$ python3 -q
>>> import numpy as np
>>> np.set_printoptions(precision=1, suppress=True, linewidth=200)
>>> def rd(a):
...     return np.round(a, 1) + 0
... 
>>> out = np.array([[0, 5, 0, 1], [5, 2, 2, 1], [0, 4, 0, 1], [2, 3, 4, 2]])
>>> cent = np.array([[8, 9, -5, 2, 7, 3, -7, -6, 4, 9],
...     [5, 8, -8, 1, -6, 6, 8, -6, 7, -9],
...     [0, -1, 4, -5, -6, 7, 5, 7, -3, 0],
...     [0, -2, -2, 4, -3, -6, 2, -2, -9, -5],
...     [8, 0, -4, -1, -5, 6, -1, -8, 6, 9],
...     [-4, 1, 8, -1, -1, 2, 1, -6, -3, 7],
...     [6, 3, -4, -4, -3, 5, -6, -7, 6, 6],
...     [-2, 2, -1, -5, 6, 4, -7, -6, 5, -2],
...     [6, 7, 2, -4, -5, -3, -3, 4, -9, 4],
...     [2, 5, 7, 2, 0, -4, 5, -2, 2, -1]])
>>> feats = np.block([[out, np.zeros((4, 10))], [np.zeros((10, 4)), cent]])
>>> feats
array([[ 0.,  5.,  0.,  1.,  0.,  0.,  0.,  0.,  0.,  0.,  0.,  0.,  0.,  0.],
       [ 5.,  2.,  2.,  1.,  0.,  0.,  0.,  0.,  0.,  0.,  0.,  0.,  0.,  0.],
       [ 0.,  4.,  0.,  1.,  0.,  0.,  0.,  0.,  0.,  0.,  0.,  0.,  0.,  0.],
       [ 2.,  3.,  4.,  2.,  0.,  0.,  0.,  0.,  0.,  0.,  0.,  0.,  0.,  0.],
       [ 0.,  0.,  0.,  0.,  8.,  9., -5.,  2.,  7.,  3., -7., -6.,  4.,  9.],
       [ 0.,  0.,  0.,  0.,  5.,  8., -8.,  1., -6.,  6.,  8., -6.,  7., -9.],
       [ 0.,  0.,  0.,  0.,  0., -1.,  4., -5., -6.,  7.,  5.,  7., -3.,  0.],
       [ 0.,  0.,  0.,  0.,  0., -2., -2.,  4., -3., -6.,  2., -2., -9., -5.],
       [ 0.,  0.,  0.,  0.,  8.,  0., -4., -1., -5.,  6., -1., -8.,  6.,  9.],
       [ 0.,  0.,  0.,  0., -4.,  1.,  8., -1., -1.,  2.,  1., -6., -3.,  7.],
       [ 0.,  0.,  0.,  0.,  6.,  3., -4., -4., -3.,  5., -6., -7.,  6.,  6.],
       [ 0.,  0.,  0.,  0., -2.,  2., -1., -5.,  6.,  4., -7., -6.,  5., -2.],
       [ 0.,  0.,  0.,  0.,  6.,  7.,  2., -4., -5., -3., -3.,  4., -9.,  4.],
       [ 0.,  0.,  0.,  0.,  2.,  5.,  7.,  2.,  0., -4.,  5., -2.,  2., -1.]])
>>> rd(np.linalg.norm(feats, 2))
np.float64(31.8)
>>> rd(np.linalg.norm(feats, axis=0))
array([ 5.4,  7.3,  4.5,  2.6, 15.8, 15.4, 16.1, 10.4, 15. , 15.4, 16.2, 18.2, 18.6, 19.3])
>>> rd(np.linalg.norm(feats) ** 2 / np.linalg.norm(feats, 2) ** 2)
np.float64(2.7)
>>> out = np.array([[8, 4, 6],
...     [9, 9, 6],
...     [9, 8, 3],
...     [9, 3, 6],
...     [9, 9, 9],
...     [9, 9, 6],
...     [0, 1, 9],
...     [5, 2, 2],
...     [9, 5, 9],
...     [1, 0, 4],
...     [7, 0, 7],
...     [3, 2, 4],
...     [5, 4, 4],
...     [3, 7, 1]])
>>> np.einsum("ij,ij->i", feats, feats)
array([ 26.,  34.,  17.,  33., 414., 456., 210., 183., 324., 182., 268., 200., 261., 132.])
>>> np.einsum("ij->j", feats)
array([  7.,  14.,   6.,   5.,  29.,  32.,  -3., -11., -16.,  20.,  -3., -32.,   6.,  18.])
>>> np.einsum("ik,kj->ij", feats, out)
array([[  54.,   48.,   36.],
       [  85.,   57.,   54.],
       [  45.,   39.,   30.],
       [  97.,   73.,   54.],
       [ 209.,  254.,  112.],
       [ 120.,   34.,   44.],
       [ -40.,  -43.,   45.],
       [ -83., -102., -108.],
       [  54.,  112.,    7.],
       [ -44.,   -1.,   17.],
       [  24.,  106.,  -19.],
       [ -15.,   13.,  -10.],
       [   7.,   86.,   12.],
       [ 105.,   71.,  133.]])
>>> np.vstack([feats, out.T]).shape
(17, 14)
>>> rd(np.sort(np.abs(np.linalg.eigvals(feats))))
array([ 0.4,  1.1,  3.6,  4.8,  4.9,  8.2,  8.3,  8.3,  9.5,  9.9, 12.9, 12.9, 13.6, 15.9])
>>> np.linalg.determinant(feats)
Traceback (most recent call last):
  File "<python-input-16>", line 1, in <module>
    np.linalg.determinant(feats)
    ^^^^^^^^^^^^^^^^^^^^^
AttributeError: module 'numpy.linalg' has no attribute 'determinant'
>>> rd(np.sort(np.linalg.eigvals(feats).real))
array([-11.2, -11.2,  -9.9,  -4.9,  -4.8,  -3.3,  -3.3,  -0.4,   1.1,   3.6,   8.2,   9.5,  13.6,  15.9])
>>> np.flatnonzero(np.linalg.matrix_power((feats != 0) + (feats.T != 0) + np.eye(14), 14)[5])
array([ 4,  5,  6,  7,  8,  9, 10, 11, 12, 13])
>>> f = np.array([0, 0, -2, 1, 2, -2, 1, -1, -1, 0, -2, -2, 1, 2, 2, 1]) + 0.5
>>> mat = np.eye(16) - 2 * np.outer(f, f) / (f @ f)
>>> rd(mat)
array([[ 1. ,  0. ,  0. ,  0. , -0.1,  0. ,  0. ,  0. ,  0. ,  0. ,  0. ,  0. ,  0. , -0.1, -0.1,  0. ],
       [ 0. ,  1. ,  0. ,  0. , -0.1,  0. ,  0. ,  0. ,  0. ,  0. ,  0. ,  0. ,  0. , -0.1, -0.1,  0. ],
       [ 0. ,  0. ,  0.9,  0.1,  0.2, -0.1,  0.1,  0. ,  0. ,  0. , -0.1, -0.1,  0.1,  0.2,  0.2,  0.1],
       [ 0. ,  0. ,  0.1,  0.9, -0.2,  0.1, -0.1,  0. ,  0. ,  0. ,  0.1,  0.1, -0.1, -0.2, -0.2, -0.1],
       [-0.1, -0.1,  0.2, -0.2,  0.7,  0.2, -0.2,  0.1,  0.1, -0.1,  0.2,  0.2, -0.2, -0.3, -0.3, -0.2],
       [ 0. ,  0. , -0.1,  0.1,  0.2,  0.9,  0.1,  0. ,  0. ,  0. , -0.1, -0.1,  0.1,  0.2,  0.2,  0.1],
       [ 0. ,  0. ,  0.1, -0.1, -0.2,  0.1,  0.9,  0. ,  0. ,  0. ,  0.1,  0.1, -0.1, -0.2, -0.2, -0.1],
       [ 0. ,  0. ,  0. ,  0. ,  0.1,  0. ,  0. ,  1. ,  0. ,  0. ,  0. ,  0. ,  0. ,  0.1,  0.1,  0. ],
       [ 0. ,  0. ,  0. ,  0. ,  0.1,  0. ,  0. ,  0. ,  1. ,  0. ,  0. ,  0. ,  0. ,  0.1,  0.1,  0. ],
       [ 0. ,  0. ,  0. ,  0. , -0.1,  0. ,  0. ,  0. ,  0. ,  1. ,  0. ,  0. ,  0. , -0.1, -0.1,  0. ],
       [ 0. ,  0. , -0.1,  0.1,  0.2, -0.1,  0.1,  0. ,  0. ,  0. ,  0.9, -0.1,  0.1,  0.2,  0.2,  0.1],
       [ 0. ,  0. , -0.1,  0.1,  0.2, -0.1,  0.1,  0. ,  0. ,  0. , -0.1,  0.9,  0.1,  0.2,  0.2,  0.1],
       [ 0. ,  0. ,  0.1, -0.1, -0.2,  0.1, -0.1,  0. ,  0. ,  0. ,  0.1,  0.1,  0.9, -0.2, -0.2, -0.1],
       [-0.1, -0.1,  0.2, -0.2, -0.3,  0.2, -0.2,  0.1,  0.1, -0.1,  0.2,  0.2, -0.2,  0.7, -0.3, -0.2],
       [-0.1, -0.1,  0.2, -0.2, -0.3,  0.2, -0.2,  0.1,  0.1, -0.1,  0.2,  0.2, -0.2, -0.3,  0.7, -0.2],
       [ 0. ,  0. ,  0.1, -0.1, -0.2,  0.1, -0.1,  0. ,  0. ,  0. ,  0.1,  0.1, -0.1, -0.2, -0.2,  0.9]])
>>> x = np.array([1, 2, 1, 0, 2, 2, 1, 3, 2, 2, 3, 3, 2, 3, 1, 3])
>>> [p for p in range(1, 25) if np.allclose(np.linalg.matrix_power(mat, p), np.eye(16))]
[2, 4, 6, 8, 10, 12, 14, 16, 18, 20, 22, 24]
>>> rd(np.linalg.det(mat))
np.float64(-1.0)
>>> rd(np.linalg.norm(x)), rd(np.linalg.norm(mat @ x))
(np.float64(8.5), np.float64(8.5))
